$ python3 -q
>>> import numpy as np
>>> np.set_printoptions(precision=3, suppress=True, linewidth=200, sign=" ")
>>> def rnd(a):
...     return np.round(a, 3) + 0
... 
>>> F = np.load("run10.npy")
>>> print(F)
[[-3  0  0  0  0  0  0]
 [ 3 -3  0  0  0  0  0]
 [-3 -3  1  0  0  0  0]
 [ 0  1  2 -3  0  0  0]
 [ 1  1  0 -3  2  0  0]
 [-2  0  0 -3  1  3  0]
 [-3  3  3 -3  1  2  0]]
>>> x0 = np.array([2, -3, -3, -1, 5, -2, -4])
>>> a = np.maximum(F @ x0, 0)
>>> a
array([  0,  15,   0,   0,  12,   0,   0])
>>> rnd(np.tanh(F @ x0))
array([-1.   ,  1.   ,  0.   , -1.   ,  1.   , -0.964, -1.   ])
>>> left, sigma, VT = np.linalg.svd(F)
>>> rnd(sigma)
array([ 8.757,  5.538,  4.352,  2.8  ,  1.957,  1.017,  0.   ])
>>> out = left[:, :6] @ np.diag(sigma[:6]) @ VT[:6]
>>> print(np.linalg.matrix_rank(F, rtol=0.05))
6
>>> rnd(np.linalg.norm(F - out) / np.linalg.norm(F))
np.float64(0.0)
>>> rnd(out)
array([[-3.,  0.,  0.,  0.,  0.,  0.,  0.],
       [ 3., -3.,  0.,  0.,  0.,  0.,  0.],
       [-3., -3.,  1.,  0.,  0.,  0.,  0.],
       [ 0.,  1.,  2., -3.,  0.,  0.,  0.],
       [ 1.,  1.,  0., -3.,  2.,  0.,  0.],
       [-2.,  0.,  0., -3.,  1.,  3.,  0.],
       [-3.,  3.,  3., -3.,  1.,  2.,  0.]])
>>> rnd(np.linalg.norm(F - out, 2)), sigma[6]
(np.float64(0.0), np.float64(0.0))
>>> rnd(np.linalg.norm(F, axis=1))
array([ 3.   ,  4.243,  4.359,  3.742,  3.873,  4.796,  6.403])
>>> print(rnd(np.linalg.norm(F[2] - F[1])))
6.083
>>> rnd(np.linalg.norm(F, 1)), rnd(np.linalg.norm(F, np.inf))
(np.float64(15.0), np.float64(15.0))
>>> rnd(np.linalg.det(F))
np.float64(0.0)
>>> np.linalg.matrix_power(F, 3)
array([[-27,   0,   0,   0,   0,   0,   0],
       [ 81, -27,   0,   0,   0,   0,   0],
       [ 24, -21,   1,   0,   0,   0,   0],
       [-15,  57,  14, -27,   0,   0,   0],
       [  4,  37,   0, -21,   8,   0,   0],
       [ -4,  26, -12, -33,  19,  27,   0],
       [-77,  73,  -3, -30,  14,  18,   0]])
>>> rnd(np.sort(np.abs(np.linalg.eigvals(F))))
array([ 0.,  1.,  2.,  3.,  3.,  3.,  3.])
>>> np.trace(F)
np.int64(-3)
>>> (F + F.T) / 2
array([[-3. ,  1.5, -1.5,  0. ,  0.5, -1. , -1.5],
       [ 1.5, -3. , -1.5,  0.5,  0.5,  0. ,  1.5],
       [-1.5, -1.5,  1. ,  1. ,  0. ,  0. ,  1.5],
       [ 0. ,  0.5,  1. , -3. , -1.5, -1.5, -1.5],
       [ 0.5,  0.5,  0. , -1.5,  2. ,  0.5,  0.5],
       [-1. ,  0. ,  0. , -1.5,  0.5,  3. ,  1. ],
       [-1.5,  1.5,  1.5, -1.5,  0.5,  1. ,  0. ]])
>>> left, sigma, VT = np.linalg.svd(F, full_matrices=False)
>>> rnd(np.cumsum(sigma ** 2) / np.sum(sigma ** 2))
array([ 0.552,  0.772,  0.909,  0.965,  0.993,  1.   ,  1.   ])
>>> rnd(sigma)
array([ 8.757,  5.538,  4.352,  2.8  ,  1.957,  1.017,  0.   ])
>>> left.shape, sigma.shape, VT.shape
((7, 7), (7,), (7, 7))
>>> rnd(VT @ VT.T)
array([[ 1.,  0.,  0.,  0.,  0.,  0.,  0.],
       [ 0.,  1.,  0.,  0.,  0.,  0.,  0.],
       [ 0.,  0.,  1.,  0.,  0.,  0.,  0.],
       [ 0.,  0.,  0.,  1.,  0.,  0.,  0.],
       [ 0.,  0.,  0.,  0.,  1.,  0.,  0.],
       [ 0.,  0.,  0.,  0.,  0.,  1.,  0.],
       [ 0.,  0.,  0.,  0.,  0.,  0.,  1.]])
>>> print(rnd(left.T @ F @ VT.T))
[[ 8.757  0.     0.     0.     0.     0.     0.   ]
 [ 0.     5.538  0.     0.     0.     0.     0.   ]
 [ 0.     0.     4.352  0.     0.     0.     0.   ]
 [ 0.     0.     0.     2.8    0.     0.     0.   ]
 [ 0.     0.     0.     0.     1.957  0.     0.   ]
 [ 0.     0.     0.     0.     0.     1.017  0.   ]
 [ 0.     0.     0.     0.     0.     0.     0.   ]]
>>> rnd(np.sqrt((sigma ** 2).sum())), rnd(np.linalg.norm(F))
(np.float64(11.79), np.float64(11.79))
>>> A = np.loadtxt("a.csv", delimiter=",")
>>> rnd(A)
array([[ 0.137,  0.218, -0.086,  0.229, -0.935],
       [ 0.357,  0.743, -0.288, -0.466,  0.138],
       [-0.247,  0.223,  0.839, -0.399, -0.16 ],
       [ 0.137,  0.478,  0.325,  0.751,  0.286],
       [-0.879,  0.348, -0.316,  0.076,  0.   ]])
>>> out = A / np.sqrt((A ** 2).mean(axis=1, keepdims=True))
>>> np.linalg.matrix_rank(out) == np.linalg.matrix_rank(A)
np.True_
>>> rnd(np.linalg.norm(out, axis=1))
array([ 2.236,  2.236,  2.236,  2.236,  2.236])
>>> rnd(out[0])
array([ 0.307,  0.487, -0.193,  0.513, -2.09 ])
>>> W0 = np.loadtxt("out3.csv", delimiter=",")
>>> W0
array([[  9.,  -1.,  -1.,  -6.],
       [ 16.,   3.,   3.,  -2.],
       [ 22.,  -5.,  -6.,  -6.],
       [ 31.,  -8.,   1., -10.],
       [ 34.,  -8.,   9.,  -2.],
       [ 29.,   1.,  12.,  -8.],
       [ 38.,   2.,   9.,   0.],
       [ 39.,  -5.,   4.,  -7.],
       [ 43.,  -6.,  13.,  -7.],
       [ 47.,  -8.,  14., -13.],
       [ 39.,   1.,  17., -19.],
       [ 46.,   0.,  18., -10.],
       [ 50.,  -2.,  14., -19.],
       [ 50.,   7.,   7., -25.],
       [ 55.,   0.,  -1., -31.],
       [ 64.,  -3.,   0., -24.],
       [ 71.,  -3.,   1., -24.],
       [ 75.,   3.,   4., -29.],
       [ 82.,  -5.,   8., -29.],
       [ 82.,  -6.,   0., -36.],
       [ 77.,  -2.,   2., -33.],
       [ 71.,   2.,  -1., -25.],
       [ 75.,   2.,   8., -27.],
       [ 69.,  -4.,  13., -29.],
       [ 77., -10.,   5., -33.],
       [ 77., -17.,   3., -37.],
       [ 82., -23.,  12., -41.],
       [ 75., -14.,  16., -33.],
       [ 70.,  -5.,  21., -33.],
       [ 74.,  -2.,  12., -38.],
       [ 76.,   5.,   4., -47.],
       [ 85.,  -4.,   5., -56.],
       [ 93.,  -8.,   0., -53.],
       [ 96., -17.,   8., -62.],
       [ 98., -18.,  10., -65.],
       [ 96., -23.,  19., -72.],
       [104., -31.,  23., -70.],
       [113., -36.,  28., -72.],
       [115., -34.,  33., -81.]])
>>> Ac = (W0 - W0.mean(axis=0)) / W0.std(axis=0)
>>> print(rnd(Ac.std(axis=0)))
[ 1.  1.  1.  1.]
>>> np.argwhere(np.abs(Ac) > 2)
array([[  0,   0],
       [ 36,   1],
       [ 37,   1],
       [ 37,   2],
       [ 38,   1],
       [ 38,   2],
       [ 38,   3]])
>>> b = np.linalg.lstsq(np.delete(Ac, 0, axis=1), Ac[:, 0])[0]
>>> rnd(b)
array([ 0.033,  0.004, -0.945])
>>> f = np.array([2, 1, 0, 3, 3, 1, 0, 3, 1, 0, 2]) + 0.5
>>> data = np.outer(f, f) / (f @ f)
>>> rnd(data)
array([[ 0.11 ,  0.066,  0.022,  0.154,  0.154,  0.066,  0.022,  0.154,  0.066,  0.022,  0.11 ],
       [ 0.066,  0.04 ,  0.013,  0.093,  0.093,  0.04 ,  0.013,  0.093,  0.04 ,  0.013,  0.066],
       [ 0.022,  0.013,  0.004,  0.031,  0.031,  0.013,  0.004,  0.031,  0.013,  0.004,  0.022],
       [ 0.154,  0.093,  0.031,  0.216,  0.216,  0.093,  0.031,  0.216,  0.093,  0.031,  0.154],
       [ 0.154,  0.093,  0.031,  0.216,  0.216,  0.093,  0.031,  0.216,  0.093,  0.031,  0.154],
       [ 0.066,  0.04 ,  0.013,  0.093,  0.093,  0.04 ,  0.013,  0.093,  0.04 ,  0.013,  0.066],
       [ 0.022,  0.013,  0.004,  0.031,  0.031,  0.013,  0.004,  0.031,  0.013,  0.004,  0.022],
       [ 0.154,  0.093,  0.031,  0.216,  0.216,  0.093,  0.031,  0.216,  0.093,  0.031,  0.154],
       [ 0.066,  0.04 ,  0.013,  0.093,  0.093,  0.04 ,  0.013,  0.093,  0.04 ,  0.013,  0.066],
       [ 0.022,  0.013,  0.004,  0.031,  0.031,  0.013,  0.004,  0.031,  0.013,  0.004,  0.022],
       [ 0.11 ,  0.066,  0.022,  0.154,  0.154,  0.066,  0.022,  0.154,  0.066,  0.022,  0.11 ]])
>>> # row 4 repeats row 3
>>> x0 = np.array([0, -2, 1, 0, 0, -2, 2, -1, 2, 2, 0])
>>> rnd(data @ data @ x0)
array([-0.176, -0.106, -0.035, -0.247, -0.247, -0.106, -0.035, -0.247, -0.106, -0.035, -0.176])
>>> out = np.array([[2, 1, 2, 2],
...     [2, 1, 1, 2],
...     [0, 0, 3, 1],
...     [1, 3, 0, 3],
...     [1, 0, 1, 3],
...     [0, 2, 2, 2],
...     [1, 2, 3, 3],
...     [3, 3, 1, 2],
...     [0, 0, 3, 0],
...     [2, 1, 3, 0]])
>>> K = out.T @ out
>>> K
array([[ 24,  20,  19,  23],
       [ 20,  29,  19,  29],
       [ 19,  19,  47,  27],
       [ 23,  29,  27,  44]])
>>> vals, vecs = np.linalg.eig(K)
>>> print(rnd(np.sort(np.linalg.eigvals(np.linalg.inv(K)))))
[ 0.009  0.043  0.11   0.187]
>>> rnd(np.sort(np.linalg.eigvals(K.T)))
array([   5.339,    9.054,   23.004,  106.604])
>>> rnd(np.prod(vals))
np.float64(118531.0)
>>> vals, vecs = np.linalg.eigh(K)
>>> x0 = np.array([7, 0, -2, -8])
>>> rnd(vecs * np.abs(vals) @ vecs.T)
array([[ 24.,  20.,  19.,  23.],
       [ 20.,  29.,  19.,  29.],
       [ 19.,  19.,  47.,  27.],
       [ 23.,  29.,  27.,  44.]])
>>> rnd(vecs * np.maximum(vals, 0) @ vecs.T)
array([[ 24.,  20.,  19.,  23.],
       [ 20.,  29.,  19.,  29.],
       [ 19.,  19.,  47.,  27.],
       [ 23.,  29.,  27.,  44.]])
>>> feats = np.loadtxt("mat.csv", delimiter=",")
>>> print(feats)
[[-0.7   -1.6    1.3    1.     0.5    2.204  0.6  ]
 [-0.4   -0.2    1.    -0.2   -0.7    0.985  1.3  ]
 [ 0.3   -1.5    1.3   -0.3    1.    -0.088  0.5  ]
 [ 0.5    0.7    0.6    0.4   -0.7   -1.709  0.6  ]
 [ 1.7    0.    -0.9   -0.3    0.9   -5.02   0.   ]
 [ 1.5    1.1    0.1    0.6    0.5   -4.773  0.1  ]
 [ 2.3    0.     0.3    0.5    0.6   -6.336 -0.7  ]
 [-2.     0.8   -0.7    0.3   -0.4    5.744 -2.7  ]
 [ 0.1   -1.8   -0.2   -0.8   -0.9   -0.51   0.   ]
 [-0.1    2.4   -1.6   -1.8    1.     0.581 -0.6  ]
 [-1.6    1.5    0.     1.7    0.6    5.028  0.8  ]
 [-0.6   -0.3    0.3    0.8   -1.5    1.825  1.9  ]
 [-0.4    0.    -1.    -2.2    1.6    1.716  0.1  ]
 [ 0.5    0.9    1.6    0.1   -0.7   -1.513 -0.2  ]
 [-0.2    0.4   -0.1    0.2    1.3    0.363 -0.2  ]
 [ 1.4   -0.9   -0.7    0.2    0.1   -3.656  0.4  ]
 [-0.6   -0.4    0.1    1.1   -0.2    1.493 -0.5  ]
 [-0.2    0.1   -0.1   -1.6    0.8    0.892  0.5  ]]
>>> d = np.linalg.norm(feats[:, None] - feats[None], axis=-1)
>>> d[14].round(6).argsort(kind="stable")[:4]
array([ 14,  17,  16,   2])
>>> np.flatnonzero(d[14] < d.mean() / 2)
array([ 14,  16,  17])
>>> (d + 1e9 * np.eye(18)).round(6).argmin(axis=1)
array([ 16,  11,   8,  13,   5,   4,   4,  10,   2,  12,   7,   1,  17,   3,  17,   4,   0,  12])
>>> print(rnd(d[:5, :5]))
[[ 0.     2.645  2.866  4.933  8.219]
 [ 2.645  0.     2.638  3.144  6.956]
 [ 2.866  2.638  0.     3.375  5.8  ]
 [ 4.933  3.144  3.375  0.     4.307]
 [ 8.219  6.956  5.8    4.307  0.   ]]
>>> print(d.shape)
(18, 18)
>>> mat = np.array([[0.0, 0.0, 0.0, 1.0, 2.0, 1.0],
...     [0.0, 0.0, 0.0, 1.0, -1.0, -2.0],
...     [0.0, 0.0, 0.0, -1.0, 2.0, 1.0],
...     [1.0, 1.0, -1.0, 0.0, 0.0, 0.0],
...     [2.0, -1.0, 2.0, 0.0, 0.0, 0.0],
...     [1.0, -2.0, 1.0, 0.0, 0.0, 0.0]])
>>> # symmetric
>>> Q, vecs = np.linalg.qr(mat[:, :2])[0], np.linalg.qr(mat[:, 2:])[0]
>>> sigma = np.linalg.svd(Q.T @ vecs, compute_uv=False)
>>> rnd(np.linalg.norm(Q @ Q.T - vecs @ vecs.T, 2))
np.float64(1.0)
>>> (sigma > 0.9).sum()
np.int64(0)
>>> cov = mat.T @ mat
>>> (mat @ mat.T).shape
(6, 6)
>>> np.diag(cov)
array([ 6.,  6.,  6.,  3.,  9.,  6.])
>>> cov
array([[ 6., -3.,  4.,  0.,  0.,  0.],
       [-3.,  6., -5.,  0.,  0.,  0.],
       [ 4., -5.,  6.,  0.,  0.,  0.],
       [ 0.,  0.,  0.,  3., -1., -2.],
       [ 0.,  0.,  0., -1.,  9.,  6.],
       [ 0.,  0.,  0., -2.,  6.,  6.]])
>>> print(rnd(np.linalg.eigvalsh(cov)[::-1]))
[ 14.056  14.056   3.124   3.124   0.82    0.82 ]
>>> print(np.linalg.matrix_rank(cov))
6
